% ipython --no-banner

In [1]: import numpy as np

In [2]: import numpy.linalg as la

In [3]: np.set_printoptions(suppress=True, linewidth=100)

In [4]: sigma = 20 * 0.7 ** np.arange(7)

In [5]: Q, _ = la.qr(np.array([[-0.3, -1.8, 0.2, 0.2, -0.2, 0.2, 0.2],
   ...:     [-0.3, -0.7, 1.1, 0.0, -1.4, 1.2, -0.2],
   ...:     [0.8, 1.4, 1.2, 0.0, -0.5, -0.9, 0.8],
   ...:     [1.2, -1.6, 0.5, -1.1, -0.3, -0.8, -0.2],
   ...:     [-0.3, 0.6, 0.0, -0.4, 2.0, 1.5, 1.4],
   ...:     [0.2, 0.2, 0.4, -0.6, 0.9, -0.8, -0.1],
   ...:     [-0.2, -0.5, -0.6, -0.4, 0.4, 0.5, -0.3]]))

In [6]: rng = np.random.default_rng(79)

In [7]: F = rng.normal(size=(30, 7)) * sigma @ Q

In [8]: F.round(2)
Out[8]: 
array([[ -1.8 ,   0.69,   1.04,  -3.92, -17.52,  -0.83,   4.26],
       [  6.6 ,  -3.79,   1.1 ,  -4.46, -10.43,  -4.62,   7.24],
       [-12.76, -19.87,   1.93,  -1.49,  -3.69,  -3.09,  -2.98],
       [-19.49,   2.08,  -9.98,  10.91,  22.87,  -2.59, -14.8 ],
       [  2.88,   5.01,  -2.44,   5.63,   6.36,   0.77,  -1.8 ],
       [  0.48,   8.04,   3.75,  -3.22,  -4.93,   5.43,   7.14],
       [  4.18,  -7.01,   1.75,  -4.67,  -4.96, -10.75,   7.88],
       [ -6.66, -16.24,  -8.58,   0.93, -14.34,  -5.14,   4.79],
       [ -1.23, -12.79,  -4.71, -12.7 , -24.16,  -5.95,  14.93],
       [-10.79, -22.48,  -1.58, -10.12, -17.01, -10.69,   5.64],
       [  3.16,  14.84,  -8.46,   2.68,  12.47,   8.1 ,  -0.6 ],
       [-13.75, -11.58, -30.79,  11.16,   9.19,   8.69,   2.64],
       [ -8.5 ,  -3.93,  -0.38,   1.65,  -1.94,   0.6 ,  -5.47],
       [  3.36,  24.4 ,   6.44,   9.94,  23.69,  11.29, -12.07],
       [ -3.11,  10.77,  11.06,   9.24,  27.48,   7.27, -19.65],
       [-21.19, -12.26, -13.21,   4.88,   5.08,  -5.44,  -4.49],
       [-10.99,  -5.83,  14.33,  -5.99, -14.85, -10.69,   5.36],
       [ -5.63,  -7.9 ,   5.99,  -9.18, -17.75,  -3.06,  10.08],
       [-14.32, -31.44, -14.74,  -9.23, -13.45, -11.78,   9.93],
       [ 13.67,   6.34,  -9.25,  -0.87, -15.12,  -2.26,  14.13],
       [  2.35, -17.98,   0.85, -15.02,  -8.21,  -9.  ,   4.93],
       [  7.8 ,  12.41,   0.3 ,  12.02,  12.26,   1.12,  -5.68],
       [ -3.32,  -1.36,  -6.8 ,  -9.42, -21.97, -10.9 ,  12.55],
       [-17.72, -20.99,  -8.93, -11.29, -40.36,   2.56,  18.49],
       [  0.91,   4.8 , -21.02,   4.55,  12.58,   2.32,   1.94],
       [  6.59,   3.65,  -8.77,   3.62,   0.04,   3.67,   1.56],
       [ -6.56, -23.17,  -7.  ,   0.23, -18.21,  -2.8 ,   6.34],
       [  9.53,  10.29,  -7.79,   3.11,  20.88,   2.01,  -8.45],
       [ -6.74, -13.47, -13.37,   5.58,  10.71,   4.43,  -5.54],
       [  0.07,  10.74,  -5.45,   8.4 ,  20.94,   6.02,  -7.86]])

In [9]: gram = np.cov(F, rowvar=False)

In [10]: np.round(np.corrcoef(F[:, 1], F[:, 6])[0, 1], 2)
Out[10]: np.float64(-0.51)

In [11]: np.round(np.median(F, axis=0), 2)
Out[11]: array([-2.46, -3.86, -5.08,  0.58, -4.31, -1.54,  3.45])

In [12]: feats = np.loadtxt("arr.csv", delimiter=",")

In [13]: feats
Out[13]: 
array([[-0.96, -0.94, -0.89,  0.48,  0.96, -0.49,  0.29,  0.59, -0.08],
       [ 0.84,  0.2 , -0.35, -0.81,  0.53,  0.09, -0.29, -0.49, -0.07],
       [ 1.  ,  0.99,  0.92, -0.98, -0.97,  0.72, -0.69, -0.94,  0.02],
       [ 1.  ,  0.72, -0.91, -1.  ,  0.99,  0.38, -0.86, -0.98, -0.29],
       [ 0.99,  0.9 ,  0.56, -0.92, -0.64,  0.45, -0.5 , -0.79, -0.02],
       [-1.  , -0.94,  0.38,  1.  , -0.72, -0.57,  0.85,  0.98,  0.2 ],
       [ 0.03, -0.78, -0.92, -0.77,  0.98, -0.29, -0.15, -0.15, -0.15],
       [-0.97, -0.24,  0.66,  0.97, -0.86, -0.13,  0.5 ,  0.74,  0.14],
       [-0.48, -0.29, -0.16,  0.27,  0.2 , -0.1 ,  0.1 ,  0.2 ,  0.  ],
       [ 0.86,  0.38, -0.12, -0.78,  0.24,  0.15, -0.29, -0.5 , -0.05],
       [-0.92, -0.94, -0.93,  0.12,  0.98, -0.49,  0.2 ,  0.47, -0.11],
       [-0.99, -0.74,  0.16,  0.98, -0.38, -0.34,  0.57,  0.83,  0.1 ],
       [ 0.91,  0.82,  0.71, -0.49, -0.83,  0.35, -0.24, -0.49,  0.04],
       [ 0.34, -0.82, -0.95, -0.9 ,  0.99, -0.31, -0.24, -0.3 , -0.19],
       [ 0.82, -0.94, -1.  , -0.99,  1.  , -0.44, -0.5 , -0.64, -0.33],
       [ 0.9 ,  0.34, -0.27, -0.85,  0.45,  0.14, -0.34, -0.56, -0.07],
       [ 0.98,  0.9 ,  0.69, -0.84, -0.79,  0.45, -0.42, -0.72,  0.01],
       [-0.97, -0.15,  0.73,  0.97, -0.9 , -0.1 ,  0.5 ,  0.74,  0.15],
       [ 0.96,  0.85,  0.66, -0.72, -0.78,  0.39, -0.34, -0.62,  0.02],
       [ 0.49,  0.95,  0.98,  0.81, -1.  ,  0.49,  0.1 , -0.01,  0.21],
       [-1.  , -1.  , -0.97,  0.97,  0.99, -0.77,  0.69,  0.94, -0.06],
       [ 0.89, -0.1 , -0.73, -0.93,  0.89,  0.01, -0.38, -0.58, -0.13],
       [-0.72,  0.05,  0.51,  0.77, -0.7 , -0.01,  0.24,  0.4 ,  0.08],
       [-0.41,  0.54,  0.81,  0.78, -0.93,  0.16,  0.2 ,  0.27,  0.12],
       [-0.95, -0.89, -0.79,  0.56,  0.9 , -0.42,  0.29,  0.57, -0.05],
       [-0.98, -0.05,  0.85,  0.99, -0.96, -0.08,  0.57,  0.8 ,  0.19],
       [ 0.85,  0.57,  0.27, -0.63, -0.32,  0.22, -0.24, -0.45, -0.01],
       [ 0.19, -0.8 , -0.94, -0.85,  0.99, -0.3 , -0.2 , -0.23, -0.17],
       [ 0.94,  0.99,  0.99,  0.36, -1.  ,  0.64, -0.15, -0.46,  0.2 ],
       [ 0.35,  0.34,  0.31, -0.06, -0.41,  0.11, -0.05, -0.12,  0.02],
       [-0.25, -0.15, -0.08,  0.14,  0.1 , -0.05,  0.05,  0.1 ,  0.  ],
       [ 0.85,  0.76,  0.66, -0.38, -0.79,  0.31, -0.2 , -0.41,  0.04],
       [ 0.67, -0.54, -0.87, -0.89,  0.96, -0.15, -0.29, -0.42, -0.15],
       [-0.85, -0.29,  0.24,  0.79, -0.4 , -0.12,  0.29,  0.49,  0.06],
       [-0.24,  0.76,  0.92,  0.83, -0.98,  0.27,  0.2 ,  0.24,  0.16],
       [ 1.  ,  0.96, -0.16, -1.  ,  0.51,  0.61, -0.85, -0.98, -0.18],
       [-0.94, -0.74, -0.41,  0.77,  0.49, -0.31,  0.34,  0.6 ,  0.01]])

In [14]: Ac = feats - feats.mean(axis=0)

In [15]: evecs = la.svd(Ac)[2][:2]

In [16]: other = Ac - Ac @ evecs.T @ evecs

In [17]: round(float(la.norm(other) / la.norm(Ac)), 2)
Out[17]: 0.2

In [18]: np.round(np.cov(Ac @ evecs.T, rowvar=False), 2) + 0
Out[18]: 
array([[2.  , 0.  ],
       [0.  , 1.53]])

In [19]: np.round((Ac @ evecs.T).std(axis=0), 2)
Out[19]: array([1.39, 1.22])

In [20]: np.round(other.std(axis=0), 2)
Out[20]: array([0.15, 0.19, 0.07, 0.17, 0.14, 0.1 , 0.09, 0.05, 0.04])
